$ python -q
>>> import numpy as np
>>> np.set_printoptions(precision=2, suppress=True, linewidth=160)
>>> def tidy(a):
...     return np.round(a, 2) + 0
... 
>>> E = np.load("block0.npy")
>>> E
array([[ 1, -2, -1],
       [ 0, -1, -2],
       [ 0,  0, -1]])
>>> # triangular: eigenvalues sit on the diagonal
>>> theta = np.radians(72)
>>> R = np.eye(3)
>>> R[2, 2] = R[0, 0] = np.cos(theta)
>>> R[2, 0], R[0, 2] = -np.sin(theta), np.sin(theta)
>>> tidy(R)
array([[ 0.31,  0.  ,  0.95],
       [ 0.  ,  1.  ,  0.  ],
       [-0.95,  0.  ,  0.31]])
>>> Y = E @ R.T
>>> print(tidy(np.linalg.det(R)), tidy(np.trace(R)))
1.0 1.62
>>> np.allclose(E @ E.T, Y @ Y.T)
True
>>> tidy(np.abs(Y - E).max(axis=0))
array([1.9 , 0.  , 1.38])
>>> np.allclose(np.linalg.norm(E, axis=1), np.linalg.norm(Y, axis=1))
True
>>> mat = np.tanh(np.array([[-0.3, 0.9],
...     [-0.2, 1.2],
...     [-0.4, 0.1],
...     [0.3, -0.1],
...     [-0.9, -2.8],
...     [1.2, -0.2],
...     [-1.5, -1.0],
...     [-0.1, -0.3],
...     [-1.3, -0.8],
...     [0.9, -0.5],
...     [-0.9, -1.1],
...     [-0.5, -0.5],
...     [1.1, -0.2],
...     [-1.2, 0.6],
...     [0.7, 0.2],
...     [-1.4, 0.9],
...     [0.9, 0.1],
...     [-0.3, 0.3],
...     [-1.6, -0.2],
...     [-0.9, 0.7],
...     [-0.9, 0.0]]) @ np.array([[-0.5, -1.0, 0.2], [0.8, -0.3, -0.4]]))
>>> tidy(mat)
array([[ 0.7 ,  0.03, -0.4 ],
       [ 0.79, -0.16, -0.48],
       [ 0.27,  0.35, -0.12],
       [-0.23, -0.26,  0.1 ],
       [-0.95,  0.94,  0.74],
       [-0.64, -0.81,  0.31],
       [-0.05,  0.95,  0.1 ],
       [-0.19,  0.19,  0.1 ],
       [ 0.01,  0.91,  0.06],
       [-0.69, -0.64,  0.36],
       [-0.41,  0.84,  0.25],
       [-0.15,  0.57,  0.1 ],
       [-0.61, -0.78,  0.29],
       [ 0.79,  0.77, -0.45],
       [-0.19, -0.64,  0.06],
       [ 0.89,  0.81, -0.56],
       [-0.35, -0.73,  0.14],
       [ 0.37,  0.21, -0.18],
       [ 0.56,  0.93, -0.24],
       [ 0.77,  0.6 , -0.43],
       [ 0.42,  0.72, -0.18]])
>>> d = np.linalg.norm(mat[:, None] - mat[None], axis=-1)
>>> (d + 1e9 * np.eye(21)).round(6).argmin(axis=1)
array([ 1,  0, 17, 14, 10, 12,  8, 11,  6, 12,  6,  8,  5, 15, 16, 13, 14,  2, 20, 13, 18])
>>> tidy(d[:5, :5])
array([[0.  , 0.22, 0.6 , 1.09, 2.2 ],
       [0.22, 0.  , 0.81, 1.17, 2.38],
       [0.6 , 0.81, 0.  , 0.82, 1.6 ],
       [1.09, 1.17, 0.82, 0.  , 1.54],
       [2.2 , 2.38, 1.6 , 1.54, 0.  ]])
>>> print(np.linalg.matrix_rank(d ** 2))
5
>>> print(d.shape)
(21, 21)
>>> hat = np.triu(np.array([[3, 2, 2], [3, 1, 2], [3, 1, 0]]), 1) + np.eye(3)
>>> Y = hat @ E @ np.linalg.inv(hat)
>>> hat @ E - E @ hat
array([[ 0., -4., -4.],
       [ 0.,  0.,  0.],
       [ 0.,  0.,  0.]])
>>> tidy(np.linalg.det(Y))
np.float64(1.0)
>>> print(np.poly(Y))
[ 1.  1. -1. -1.]
>>> np.trace(Y), np.trace(E)
(np.float64(-1.0), np.int64(-1))
>>> np.linalg.matrix_rank(Y)
np.int64(3)
>>> basis = mat[[16, 8]].astype(float)
>>> for _ in range(7):
...     lab = np.linalg.norm(mat[:, None] - basis, axis=-1).argmin(axis=1)
...     basis = np.array([mat[lab == j].mean(axis=0) for j in range(2)])
... 
>>> lab
array([1, 1, 1, 0, 1, 0, 1, 1, 1, 0, 1, 1, 0, 1, 0, 1, 0, 1, 1, 1, 1])
>>> print(np.abs(basis[1] - basis[0]).argmax())
1
>>> tidy(basis[1] - basis[0])
array([ 0.71,  1.22, -0.32])
>>> K = np.load("x.npy")
>>> print(K)
[[ 6.  4.  0.]
 [ 9. -6.  0.]
 [ 0.  0.  8.]]
>>> tidy(np.linalg.det(K.T))
np.float64(-576.0)
>>> tidy(np.linalg.eigvals(K).sum().real)
np.float64(8.0)
>>> tidy(np.linalg.eigvals(K))
array([ 8.49, -8.49,  8.  ])
>>> print(np.einsum("ii->", K))
8.0
>>> tidy(np.poly(K))
array([  1.,  -8., -72., 576.])
>>> A = np.load("layer11.npy")
>>> A
array([[  1,  -3,   9, -27],
       [  1,  -2,   4,  -8],
       [  1,  -1,   1,  -1],
       [  1,   0,   0,   0],
       [  1,   1,   1,   1]])
>>> Y = np.c_[A[:, :1] @ np.array([[3]]), np.array([-1, 2, 1, 2, -1])]
>>> Y
array([[ 3, -1],
       [ 3,  2],
       [ 3,  1],
       [ 3,  2],
       [ 3, -1]])
>>> tidy(np.linalg.norm(np.linalg.qr(A)[0].T @ Y, axis=0) ** 2 / ((Y ** 2).sum(axis=0) + 1e-12))
array([1.  , 0.81])
>>> x0 = np.array([-2, 4, 4, 1])
>>> rhs = A @ x0
>>> tidy(np.linalg.solve(A.T @ A, A.T @ rhs))
array([-2.,  4.,  4.,  1.])
>>> rhs
array([-5, -2, -3, -2,  7])
>>> tidy(np.linalg.pinv(A) @ A)
array([[1., 0., 0., 0.],
       [0., 1., 0., 0.],
       [0., 0., 1., 0.],
       [0., 0., 0., 1.]])
>>> rng = np.random.default_rng(6459)
>>> rhs = rhs + 0.1 * rng.normal(size=5)
>>> tidy(rhs)
array([-5.  , -2.14, -2.91, -1.89,  6.91])
>>> coef, *_ = np.linalg.lstsq(A, rhs)
>>> tidy(np.linalg.norm(rhs - A @ coef))
np.float64(0.07)
>>> [round(float(np.linalg.norm(np.linalg.solve(A.T @ A + lam * np.eye(4), A.T @ rhs))), 2) for lam in (0, 1, 10, 100)]
[5.91, 3.47, 0.91, 0.2]
>>> tidy(A.T @ (rhs - A @ coef))
array([0., 0., 0., 0.])
>>> print(tidy(coef))
[-1.86  3.98  3.83  0.95]
>>> hat = A @ np.linalg.solve(A.T @ A, A.T)
>>> np.linalg.matrix_rank(np.eye(5) - hat)
np.int64(1)
>>> tidy((np.eye(5) - hat) @ A)
array([[0., 0., 0., 0.],
       [0., 0., 0., 0.],
       [0., 0., 0., 0.],
       [0., 0., 0., 0.],
       [0., 0., 0., 0.]])
>>> tidy(hat)
array([[ 0.99,  0.06, -0.09,  0.06, -0.01],
       [ 0.06,  0.77,  0.34, -0.23,  0.06],
       [-0.09,  0.34,  0.49,  0.34, -0.09],
       [ 0.06, -0.23,  0.34,  0.77,  0.06],
       [-0.01,  0.06, -0.09,  0.06,  0.99]])
>>> tidy(np.diag(hat))
array([0.99, 0.77, 0.49, 0.77, 0.99])
>>> np.allclose(hat @ hat, hat)
True
>>> tidy(hat @ A[:, 0])
array([1., 1., 1., 1., 1.])
>>> data = np.load("sample7.npy")
>>> print(data)
[[ 1.  0.  0.  0.]
 [ 0. -2. -1. -5.]
 [ 0.  0. -1.  4.]
 [ 0.  3. -4.  3.]]
>>> tidy(np.linalg.det(data))
np.float64(-53.0)
>>> data @ data
array([[  1.,   0.,   0.,   0.],
       [  0., -11.,  23.,  -9.],
       [  0.,  12., -15.,   8.],
       [  0.,   3., -11., -22.]])
>>> (np.linalg.matrix_power((data != 0) + (data.T != 0) + np.eye(4), 4) > 0).astype(int)
array([[1, 0, 0, 0],
       [0, 1, 1, 1],
       [0, 1, 1, 1],
       [0, 1, 1, 1]])
>>> (data != 0).astype(int)
array([[1, 0, 0, 0],
       [0, 1, 1, 1],
       [0, 0, 1, 1],
       [0, 1, 1, 1]])
>>> np.flatnonzero(np.linalg.matrix_power((data != 0) + (data.T != 0) + np.eye(4), 4)[3])
array([1, 2, 3])
>>> f = np.array([-3, -1, 1, -3])
>>> Y = data + np.outer(f, np.eye(4)[0])
>>> np.linalg.matrix_rank(Y - data)
np.int64(1)
>>> np.linalg.matrix_rank(np.linalg.inv(Y) - np.linalg.inv(data), tol=1e-8)
np.int64(1)
>>> tidy(np.linalg.det(Y) / np.linalg.det(data)), tidy(1 + np.linalg.solve(data, f)[0])
(np.float64(-2.0), np.float64(-2.0))
